$ ipython --no-banner

In [1]: import numpy as np

In [2]: from numpy import linalg as LA

In [3]: np.set_printoptions(precision=2, suppress=True, linewidth=120, legacy="1.25")

In [4]: tidy = lambda a: np.round(a, 2) + 0

In [5]: mat = np.load("a.npy")

In [6]: mat
Out[6]: 
array([[-1.4, -0.1],
       [ 0.1, -1.7],
       [ 0.2,  0.8],
       [-1.5,  1. ],
       [-0.1,  0.5],
       [-0.2, -0.6]])

In [7]: proj = mat @ LA.solve(mat.T @ mat, mat.T)

In [8]: tidy(LA.eigvalsh(proj))
Out[8]: array([0., 0., 0., 0., 1., 1.])

In [9]: tidy((np.eye(6) - proj) @ mat)
Out[9]: 
array([[0., 0.],
       [0., 0.],
       [0., 0.],
       [0., 0.],
       [0., 0.],
       [0., 0.]])

In [10]: tidy(np.diag(proj))
Out[10]: array([0.51, 0.59, 0.16, 0.59, 0.05, 0.1 ])

In [11]: rng = np.random.default_rng(1)

In [12]: z = rng.permutation(2)

In [13]: Y = mat[:, z] * rng.choice([-1, 1], 2)

In [14]: Y
Out[14]: 
array([[-1.4, -0.1],
       [ 0.1, -1.7],
       [ 0.2,  0.8],
       [-1.5,  1. ],
       [-0.1,  0.5],
       [-0.2, -0.6]])

In [15]: left, _, VT = LA.svd(mat.T @ Y)

In [16]: z
Out[16]: array([0, 1])

In [17]: vec = np.array([-3, 2])

In [18]: h = np.maximum(Y @ vec, 0)

In [19]: tidy(Y.T @ h)
Out[19]: array([-15.28,   7.55])

In [20]: tidy(np.maximum(Y @ vec, 0) - np.maximum(-Y @ vec, 0))
Out[20]: array([ 4. , -3.7,  1. ,  6.5,  1.3, -0.6])

In [21]: np.maximum(Y @ (3 * vec), 0)
Out[21]: array([12. ,  0. ,  3. , 19.5,  3.9,  0. ])

In [22]: Y * (h > 1e-9)[:, None]
Out[22]: 
array([[-1.4, -0.1],
       [ 0. , -0. ],
       [ 0.2,  0.8],
       [-1.5,  1. ],
       [-0.1,  0.5],
       [-0. , -0. ]])

In [23]: np.flatnonzero(h > 1e-9)
Out[23]: array([0, 2, 3, 4])

In [24]: Y = np.c_[mat[:, :1] @ np.array([[3]]), np.array([1, 1, 0, -3, 3, 3])]

In [25]: tidy(Y)
Out[25]: 
array([[-4.2,  1. ],
       [ 0.3,  1. ],
       [ 0.6,  0. ],
       [-4.5, -3. ],
       [-0.3,  3. ],
       [-0.6,  3. ]])

In [26]: tidy(LA.norm(Y - mat @ LA.lstsq(mat, Y)[0], axis=0))
Out[26]: array([0.  , 4.87])

In [27]: LA.matrix_rank(Y)
Out[27]: 2

In [28]: tidy(LA.lstsq(mat, Y[:, 0])[0])
Out[28]: array([3., 0.])

In [29]: tidy(LA.norm(LA.qr(mat)[0].T @ Y, axis=0) ** 2 / ((Y ** 2).sum(axis=0) + 1e-12))
Out[29]: array([1.  , 0.18])

In [30]: f = np.array([1, 2])

In [31]: tidy(np.correlate(Y[1], Y[0], "full"))
Out[31]: array([ 0.3 , -0.26, -4.2 ])

In [32]: tidy(np.array([np.convolve(row, f, "same") for row in Y]))
Out[32]: 
array([[ -4.2,  -7.4],
       [  0.3,   1.6],
       [  0.6,   1.2],
       [ -4.5, -12. ],
       [ -0.3,   2.4],
       [ -0.6,   1.8]])

In [33]: data = np.load("test13.npy")

In [34]: data
Out[34]: 
array([[-1.5, -0.5, -0.2, -2. ,  0.1],
       [-0.6, -0.1,  0.4, -0.1,  0.6],
       [ 0.2,  1.9,  1.3, -0.5, -1. ],
       [ 0.8, -0.3, -0.8,  2. ,  1.7],
       [ 0.4, -2.8,  1.2, -0.6,  0.7],
       [28. , 22. ,  0. , 46. ,  8. ],
       [ 1.1,  1. , -0.1,  1.5, -0.2],
       [-1.6, -1.1,  0.1, -0.6,  1.2],
       [ 2.6,  0.8,  0.2,  1.5,  1.3],
       [ 0.8, -0.7,  3.2, -0.8,  1.1],
       [ 1. ,  1.1, -0.2,  0.9,  0.5],
       [ 1.2, -0.3,  1.7, -1.2, -0.1],
       [ 0.4,  0.5,  0.9,  0.8,  0.4],
       [ 0.9,  1.8,  0.2, -0.2,  1.8],
       [-0.1,  0.3,  1.4, -0.5, -0.1],
       [-0.5, -0.5, -0.7, -0.7, -0.1],
       [-0.2, -1. , -0.4,  1.7,  0.8],
       [ 1. ,  0.2,  2.8,  1.5,  0.6],
       [-0.4,  0.8,  0.6, -0.4, -0.6],
       [-0.5, -0.5, -1.1,  0.2, -1.2],
       [-0.6,  0.5, -0.6, -0.4, -0.8]])

In [35]: C = data[[3, 10]].astype(float)

In [36]: for _ in range(7):
    ...:     z = LA.norm(data[:, None] - C, axis=-1).argmin(axis=1)
    ...:     C = np.array([data[z == j].mean(axis=0) for j in range(2)])
    ...: 

In [37]: z
Out[37]: array([1, 1, 1, 1, 1, 0, 1, 1, 1, 1, 1, 1, 1, 1, 1, 1, 1, 1, 1, 1, 1])

In [38]: np.bincount(z)
Out[38]: array([ 1, 20])

In [39]: np.abs(C[1] - C[0]).argmax()
Out[39]: 3

In [40]: tidy(C[1] - C[0])
Out[40]: array([-27.78, -21.94,   0.5 , -45.9 ,  -7.66])
